>>> import numpy as np
>>> np.set_printoptions(precision=1, suppress=True, linewidth=160, floatmode="fixed")
>>> feats = np.array([[-1.0, -3.0, 0.0, 0.0, 0.0, 0.0],
...     [-3.0, -3.0, -3.0, 0.0, 0.0, 0.0],
...     [0.0, -3.0, 3.0, -3.0, 0.0, 0.0],
...     [0.0, 0.0, -3.0, 0.0, -3.0, 0.0],
...     [0.0, 0.0, 0.0, -3.0, -2.0, -3.0],
...     [0.0, 0.0, 0.0, 0.0, -3.0, -2.0]])
>>> feats - feats[0]
array([[ 0.0,  0.0,  0.0,  0.0,  0.0,  0.0],
       [-2.0,  0.0, -3.0,  0.0,  0.0,  0.0],
       [ 1.0,  0.0,  3.0, -3.0,  0.0,  0.0],
       [ 1.0,  3.0, -3.0,  0.0, -3.0,  0.0],
       [ 1.0,  3.0,  0.0, -3.0, -2.0, -3.0],
       [ 1.0,  3.0,  0.0,  0.0, -3.0, -2.0]])
>>> np.linalg.svd(feats, compute_uv=False)
array([6.3, 6.1, 5.6, 2.2, 1.8, 0.5])
>>> np.diff(feats, axis=0)
array([[-2.0,  0.0, -3.0,  0.0,  0.0,  0.0],
       [ 3.0,  0.0,  6.0, -3.0,  0.0,  0.0],
       [ 0.0,  3.0, -6.0,  3.0, -3.0,  0.0],
       [ 0.0,  0.0,  3.0, -3.0,  1.0, -3.0],
       [ 0.0,  0.0,  0.0,  3.0, -1.0,  1.0]])
>>> feats.sum(axis=0)
array([-4.0, -9.0, -3.0, -6.0, -8.0, -5.0])
>>> feats.mean(axis=0)
array([-0.7, -1.5, -0.5, -1.0, -1.3, -0.8])
>>> np.count_nonzero(feats)
np.int64(15)
>>> rng = np.random.default_rng(533)
>>> lab = rng.permutation(6)
>>> lab
array([4, 5, 3, 2, 0, 1])
>>> A2 = feats[lab][:, lab]
>>> A2
array([[-2.0, -3.0, -3.0,  0.0,  0.0,  0.0],
       [-3.0, -2.0,  0.0,  0.0,  0.0,  0.0],
       [-3.0,  0.0,  0.0, -3.0,  0.0,  0.0],
       [ 0.0,  0.0, -3.0,  3.0,  0.0, -3.0],
       [ 0.0,  0.0,  0.0,  0.0, -1.0, -3.0],
       [ 0.0,  0.0,  0.0, -3.0, -3.0, -3.0]])
>>> np.trace(A2)
np.float64(-5.0)
>>> np.diag(A2)
array([-2.0, -2.0,  0.0,  3.0, -1.0, -3.0])
>>> np.sort(np.abs(np.linalg.eigvals(A2)))
array([0.5, 1.8, 2.2, 5.6, 6.1, 6.3])
>>> np.allclose(A2, feats)
False
>>> vals, evecs = np.linalg.eigh(feats)
>>> vec = np.array([3, -3, 0, -1, 2, -2])
>>> vec @ feats @ vec
np.float64(38.0)
>>> np.linalg.eigvalsh(feats[1:, 1:])
array([-6.1, -4.4, -1.4,  2.0,  5.9])
>>> np.round(evecs * np.maximum(vals, 0) @ evecs.T, 1) + 0
array([[ 0.6, -0.6,  0.7,  0.0, -0.2,  0.1],
       [-0.6,  0.9, -1.6,  0.5,  0.0, -0.1],
       [ 0.7, -1.6,  3.9, -2.1,  0.6, -0.1],
       [ 0.0,  0.5, -2.1,  1.8, -1.2,  0.6],
       [-0.2,  0.0,  0.6, -1.2,  1.1, -0.7],
       [ 0.1, -0.1, -0.1,  0.6, -0.7,  0.5]])
>>> np.round(evecs * np.abs(vals) @ evecs.T, 1) + 0
array([[ 2.2,  1.8,  1.4, -0.1, -0.3,  0.2],
       [ 1.8,  4.8, -0.1,  1.1,  0.0, -0.2],
       [ 1.4, -0.1,  4.7, -1.1,  1.2, -0.1],
       [-0.1,  1.1, -1.1,  3.7,  0.7,  1.2],
       [-0.3,  0.0,  1.2,  0.7,  4.2,  1.6],
       [ 0.2, -0.2, -0.1,  1.2,  1.6,  3.0]])
>>> Uu, sv, vt = np.linalg.svd(feats, full_matrices=False)
>>> round(np.sqrt((sv ** 2).sum()), 1), round(np.linalg.norm(feats), 1)
(np.float64(10.8), np.float64(10.8))
>>> sv
array([6.3, 6.1, 5.6, 2.2, 1.8, 0.5])
>>> np.round(vt @ vt.T, 1) + 0
array([[1.0, 0.0, 0.0, 0.0, 0.0, 0.0],
       [0.0, 1.0, 0.0, 0.0, 0.0, 0.0],
       [0.0, 0.0, 1.0, 0.0, 0.0, 0.0],
       [0.0, 0.0, 0.0, 1.0, 0.0, 0.0],
       [0.0, 0.0, 0.0, 0.0, 1.0, 0.0],
       [0.0, 0.0, 0.0, 0.0, 0.0, 1.0]])
>>> mat = np.load("block6.npy")
>>> mat
array([[ 0,  0,  0],
       [ 0,  0,  0],
       [ 0,  0,  0],
       [-2,  1, -1]])
>>> rank = np.linalg.matrix_rank(mat)
>>> rank
np.int64(1)
>>> null = np.linalg.svd(mat)[2][rank:].T
>>> np.round(mat @ null, 1) + 0
array([[0.0, 0.0],
       [0.0, 0.0],
       [0.0, 0.0],
       [0.0, 0.0]])
>>> null.shape
(3, 2)
>>> A2 = np.array([[3, 0], [-1, -5], [-3, -4]])
>>> np.einsum("ij->j", mat)
array([-2,  1, -1])
>>> np.einsum("ik,kj->ji", mat, A2)
array([[ 0,  0,  0, -4],
       [ 0,  0,  0, -1]])
>>> np.einsum("ij,ij->i", mat, mat)
array([0, 0, 0, 6])
>>> np.linalg.matrix_rank(np.vstack([mat, A2.T]))
np.int64(3)
>>> A2.T @ mat.T
array([[ 0,  0,  0, -4],
       [ 0,  0,  0, -1]])
